>>> import numpy as np
>>> np.set_printoptions(precision=3, suppress=True, linewidth=200, floatmode="fixed")
>>> K = np.load("arr.npy")
>>> K
array([[ 4.681,  5.000,  4.560,  5.681,  4.560,  1.000],
       [-3.028,  5.000,  1.991, -2.028,  1.991,  1.000],
       [-0.804,  5.000,  2.732,  0.196,  2.732,  1.000],
       [ 2.104,  5.000,  3.701,  3.104,  3.701,  1.000],
       [ 2.699,  5.000,  3.900,  3.699,  3.900,  1.000],
       [ 1.377,  5.000,  3.459,  2.377,  3.459,  1.000],
       [ 3.168,  5.000,  4.056,  4.168,  4.056,  1.000],
       [-3.163,  5.000,  1.946, -2.163,  1.946,  1.000],
       [ 2.292,  5.000,  3.764,  3.292,  3.764,  1.000],
       [-3.131,  5.000,  1.956, -2.131,  1.956,  1.000],
       [-0.571,  5.000,  2.810,  0.429,  2.810,  1.000],
       [ 0.965,  5.000,  3.322,  1.965,  3.322,  1.000],
       [ 0.721,  5.000,  3.240,  1.721,  3.240,  1.000],
       [ 3.871,  5.000,  4.290,  4.871,  4.290,  1.000],
       [ 2.400,  5.000,  3.800,  3.400,  3.800,  1.000],
       [-4.746,  5.000,  1.418, -3.746,  1.418,  1.000],
       [ 2.536,  5.000,  3.845,  3.536,  3.845,  1.000],
       [-4.217,  5.000,  1.594, -3.217,  1.594,  1.000],
       [-3.412,  5.000,  1.863, -2.412,  1.863,  1.000],
       [-0.322,  5.000,  2.893,  0.678,  2.893,  1.000],
       [ 3.950,  5.000,  4.317,  4.950,  4.317,  1.000],
       [-0.101,  5.000,  2.966,  0.899,  2.966,  1.000],
       [ 0.041,  5.000,  3.014,  1.041,  3.014,  1.000],
       [-0.941,  5.000,  2.686,  0.059,  2.686,  1.000],
       [-0.308,  5.000,  2.897,  0.692,  2.897,  1.000],
       [-3.920,  5.000,  1.693, -2.920,  1.693,  1.000],
       [-2.811,  5.000,  2.063, -1.811,  2.063,  1.000],
       [ 1.438,  5.000,  3.479,  2.438,  3.479,  1.000],
       [ 1.124,  5.000,  3.375,  2.124,  3.375,  1.000],
       [ 4.278,  5.000,  4.426,  5.278,  4.426,  1.000]])
>>> # null space of dimension 3
>>> np.argsort(-np.linalg.norm(K, axis=0).round(6), kind="stable")[:3]
array([1, 2, 4])
>>> np.round(np.linalg.norm(K, 2) / np.linalg.norm(K), 3)
np.float64(0.884)
>>> np.linalg.cond(K) > 100
np.True_
>>> Y = np.array([[2, 2, 0, 2, 1],
...     [2, 2, 2, 1, 2],
...     [2, 0, 0, 0, 2],
...     [2, 2, 2, 1, 1],
...     [1, 1, 2, 1, 1]])
>>> W0 = np.triu(Y)
>>> W0
array([[2, 2, 0, 2, 1],
       [0, 2, 2, 1, 2],
       [0, 0, 0, 0, 2],
       [0, 0, 0, 1, 1],
       [0, 0, 0, 0, 1]])
>>> # triangular, det is the product of the diagonal
>>> W0 @ W0
array([[ 4,  8,  4,  8,  9],
       [ 0,  4,  4,  3, 11],
       [ 0,  0,  0,  0,  2],
       [ 0,  0,  0,  1,  2],
       [ 0,  0,  0,  0,  1]])
>>> np.linalg.matrix_rank(W0 - W0[0, 0] * np.eye(5))
np.int64(4)
